$ ipython --no-banner

In [1]: import numpy as np

In [2]: import numpy.linalg as la

In [3]: np.set_printoptions(suppress=True, linewidth=200)

In [4]: M = np.loadtxt("run17.csv", delimiter=",")

In [5]: M
Out[5]: 
array([[ 1.,  1.,  3.,  2., -3.],
       [ 3.,  1., -1.,  3., -1.],
       [-2.,  1., -3.,  1.,  3.],
       [-3., -2.,  1.,  3., -3.],
       [ 3., -2.,  3.,  1.,  2.]])

In [6]: vec = np.array([3, 4, -4, -2, 4])

In [7]: target = M @ vec

In [8]: beta, lr = np.zeros(5), 1 / la.norm(M, 2) ** 2

In [9]: for i in range(25):
   ...:     beta -= lr * M.T @ (M @ beta - target)
   ...:     if i % 5 == 0: print(i, round(la.norm(M @ beta - target), 2))
   ...: 
0 13.82
5 1.8
10 0.7
15 0.47
20 0.35

In [10]: beta.round(2)
Out[10]: array([ 3.05,  3.89, -4.08, -2.03,  3.95])

In [11]: q, evecs = la.qr(M[:, :4])[0], la.qr(M[:, 4:])[0]

In [12]: sv = la.svd(q.T @ evecs, compute_uv=False)

In [13]: np.round(np.degrees(np.arccos(sv.clip(0, 1))), 2)
Out[13]: array([40.86])

In [14]: sv.round(2)
Out[14]: array([0.76])

In [15]: np.round(la.norm(q @ q.T - evecs @ evecs.T, 2), 2)
Out[15]: np.float64(1.0)

In [16]: (sv > 0.9).sum()
Out[16]: np.int64(0)

In [17]: other = la.inv(M)

In [18]: round(float(la.cond(M)), 2)
Out[18]: 4.22

In [19]: np.round(la.det(M) * other, 2)
Out[19]: 
array([[-124.,  217., -177.,  -92.,   50.],
       [ 422.,  -85.,  244., -235., -128.],
       [ 325., -242.,   95.,  -54.,  143.],
       [ 113.,  129.,  214.,  126.,  102.],
       [  64., -112.,  260.,  -79.,  185.]])

In [20]: (np.abs(other) > 1e-9).astype(int)
Out[20]: 
array([[1, 1, 1, 1, 1],
       [1, 1, 1, 1, 1],
       [1, 1, 1, 1, 1],
       [1, 1, 1, 1, 1],
       [1, 1, 1, 1, 1]])

In [21]: q, Rm = la.qr(M)

In [22]: np.round(np.abs(np.diag(Rm)), 2)
Out[22]: array([5.66, 3.3 , 3.97, 4.77, 3.7 ])

In [23]: round(float(np.trace(q @ q.T)), 2)
Out[23]: 5.0

In [24]: q.shape, Rm.shape
Out[24]: ((5, 5), (5, 5))

In [25]: Rm.round(2)
Out[25]: 
array([[-5.66, -0.35, -2.12, -0.53, -0.53],
       [ 0.  , -3.3 ,  2.96,  0.66, -0.25],
       [ 0.  ,  0.  , -3.97, -0.73,  3.63],
       [ 0.  ,  0.  ,  0.  , -4.77,  2.19],
       [ 0.  ,  0.  ,  0.  ,  0.  ,  3.7 ]])

In [26]: np.round(q.T @ q, 2) + 0
Out[26]: 
array([[1., 0., 0., 0., 0.],
       [0., 1., 0., 0., 0.],
       [0., 0., 1., 0., 0.],
       [0., 0., 0., 1., 0.],
       [0., 0., 0., 0., 1.]])
